$ python3 -q
>>> import numpy as np
>>> import numpy.linalg as la
>>> np.set_printoptions(precision=4, suppress=True, linewidth=100, legacy="1.25")
>>> feats = np.load("a.npy")
>>> print(feats)
[[-1.5597  0.1861  0.8729]
 [-1.5236  0.072   0.7978]
 [-1.3098 -0.4983  0.4058]
 [-0.7749 -1.1238 -0.1744]
 [-0.2309 -0.5861 -0.1776]
 [-0.0499 -0.1446 -0.0474]
 [ 0.2593  0.9126  0.3266]
 [ 0.3394  1.2486  0.4546]
 [ 0.3944  1.4943  0.5499]
 [ 0.4503  1.7563  0.653 ]
 [ 0.5883  2.4569  0.9343]
 [ 0.6807  2.9686  1.144 ]
 [ 0.7705  3.4989  1.3642]
 [ 0.9666  4.7685  1.901 ]
 [ 1.625  10.1562  4.2656]
 [ 1.8614 12.5134  5.326 ]
 [ 1.8797 12.7057  5.413 ]
 [ 1.9411 13.3595  5.7092]
 [ 1.9821 13.8038  5.9108]]
>>> # rows and columns are dependent
>>> left, s, Vt = la.svd(feats)
>>> V = Vt[:(s > 1e-8).sum()]
>>> rng = np.random.default_rng(7859)
>>> vec = feats[1] + 2 * feats[17] + rng.integers(2) * np.eye(3)[2]
>>> print(vec)
[ 2.3587 26.791  12.2162]
>>> print(V.T @ V)
[[ 0.8333  0.1667 -0.3333]
 [ 0.1667  0.8333  0.3333]
 [-0.3333  0.3333  0.3333]]
>>> r0 = np.array([-2, -2])
>>> print(np.polyval(r0, feats[3]))
[-0.4502  0.2475 -1.6512]
>>> print(np.cross(feats[3, :3], feats[14, :3]))
[-3.0221  3.0221 -6.0442]
>>> print(np.convolve(feats[3], r0))
[1.5498 3.7974 2.5963 0.3488]
>>> print(feats.shape)
(19, 3)
>>> print(la.matrix_rank(feats))
2
>>> print(feats.mean(axis=0))
[0.4363 4.1868 1.8752]
>>> other = feats + rng.integers(-2, 3, (19, 2)) @ rng.integers(-2, 3, (2, 3))
>>> print(other)
[[ 0.4403 -2.8139 -5.1271]
 [-1.5236 -1.928  -3.2022]
 [-0.3098 -2.4983 -3.5942]
 [-0.7749 -1.1238 -0.1744]
 [ 0.7691 -3.5861 -6.1776]
 [-0.0499  0.8554  1.9526]
 [-1.7407  4.9126  8.3266]
 [ 0.3394  0.2486 -1.5454]
 [ 1.3944  1.4943  0.5499]
 [ 1.4503  1.7563  0.653 ]
 [-1.4117  2.4569  0.9343]
 [ 1.6807 -0.0314 -4.856 ]
 [ 1.7705  2.4989 -0.6358]
 [-1.0334  7.7685  7.901 ]
 [ 0.625   9.1562  2.2656]
 [ 2.8614 12.5134  5.326 ]
 [ 1.8797 10.7057  1.413 ]
 [ 0.9411 12.3595  3.7092]
 [ 2.9821 13.8038  5.9108]]
>>> print(np.round(la.svd(other - feats, compute_uv=False), 4) + 0)
[18.8691  3.8673  0.    ]
>>> print(other - feats)
[[ 2. -3. -6.]
 [ 0. -2. -4.]
 [ 1. -2. -4.]
 [ 0.  0.  0.]
 [ 1. -3. -6.]
 [ 0.  1.  2.]
 [-2.  4.  8.]
 [ 0. -1. -2.]
 [ 1.  0.  0.]
 [ 1.  0.  0.]
 [-2.  0.  0.]
 [ 1. -3. -6.]
 [ 1. -1. -2.]
 [-2.  3.  6.]
 [-1. -1. -2.]
 [ 1.  0.  0.]
 [ 0. -2. -4.]
 [-1. -1. -2.]
 [ 1.  0.  0.]]
>>> print(np.abs(other - feats).sum(axis=1))
[11.  6.  7.  0. 10.  3. 14.  3.  1.  1.  2. 10.  4. 11.  4.  1.  6.  4.  1.]
>>> r0, g = feats[5], feats[15]
>>> print(round(float(r0 @ r0), 4))
0.0256
>>> p = (r0 @ g) / (r0 @ r0) * r0
>>> print(round(la.norm(r0 + g) ** 2 + la.norm(r0 - g) ** 2, 4))
376.8841
>>> print(np.round((g - p) @ r0, 4))
0.0
>>> print(np.outer(r0, g))
[[-0.0928 -0.624  -0.2656]
 [-0.2692 -1.8097 -0.7703]
 [-0.0882 -0.5929 -0.2523]]
>>> data = np.array([[26, -68, -29, 37],
...     [-68, 226, 135, -75],
...     [-29, 135, 113, -19],
...     [37, -75, -19, 65]])
>>> print(data)
[[ 26 -68 -29  37]
 [-68 226 135 -75]
 [-29 135 113 -19]
 [ 37 -75 -19  65]]
>>> print(la.matrix_rank(data, rtol=0.1))
2
>>> print(np.allclose(data[:-1].T @ la.lstsq(data[:-1].T, data[-1])[0], data[-1]))
True
>>> print(la.lstsq(data[:-1].T, data[-1])[2])
3
>>> print(np.abs(np.diag(la.qr(data)[1])) > 1e-9)
[ True  True  True False]
>>> print(np.unique(data.round(6), axis=0).shape)
(4, 4)
>>> other = data / la.norm(data, axis=1, keepdims=True)
>>> gram = other @ other.T
>>> print(gram)
[[ 1.     -0.9748 -0.8948  0.967 ]
 [-0.9748  1.      0.9714 -0.8865]
 [-0.8948  0.9714  1.     -0.7551]
 [ 0.967  -0.8865 -0.7551  1.    ]]
>>> r = la.matrix_rank(data)
>>> print(r)
3
>>> N = la.svd(data)[2][r:].T
>>> print(la.matrix_rank(data.T @ data), la.matrix_rank(data @ data.T))
3 3
>>> print(N[:, 0] / N[np.abs(N[:, 0]).round(6).argmax(), 0])
[ 1.      0.3016 -0.1481 -0.2646]
>>> print([int(la.matrix_rank(np.delete(data, i, axis=0))) for i in range(4)])
[3, 3, 3, 3]
>>> print([int(la.matrix_rank(data[:i])) for i in range(1, len(data) + 1)])
[1, 2, 3, 3]
>>> print(np.round(data @ N, 4) + 0)
[[0.]
 [0.]
 [0.]
 [0.]]
>>> print(np.allclose(data @ N, 0))
True
>>> evals, V = la.eigh(data)
>>> print((evals > 1e-8).sum(), (evals < -1e-8).sum())
3 0
>>> print(la.eigvalsh(data + 5 * np.eye(4)))
[  5.      12.0245  72.7301 360.2454]
>>> print(np.abs(V[:, -1]).round(6).argmax())
1
>>> arr = np.load("dump.npy")
>>> print(arr)
[[ 3  4  5]
 [ 6  7  8]
 [ 9 10 11]
 [12 13 14]]
>>> # rank 2
>>> left, s, Vt = la.svd(arr)
>>> print(s.round(4) + 0)
[31.7637  1.0346  0.    ]
>>> other = left[:, :2] @ np.diag(s[:2]) @ Vt[:2]
>>> print(la.matrix_rank(other))
2
>>> print(np.round(np.abs(arr - other).max(), 4))
0.0
>>> print(la.matrix_rank(arr, rtol=0.05))
1
>>> print(other)
[[ 3.  4.  5.]
 [ 6.  7.  8.]
 [ 9. 10. 11.]
 [12. 13. 14.]]
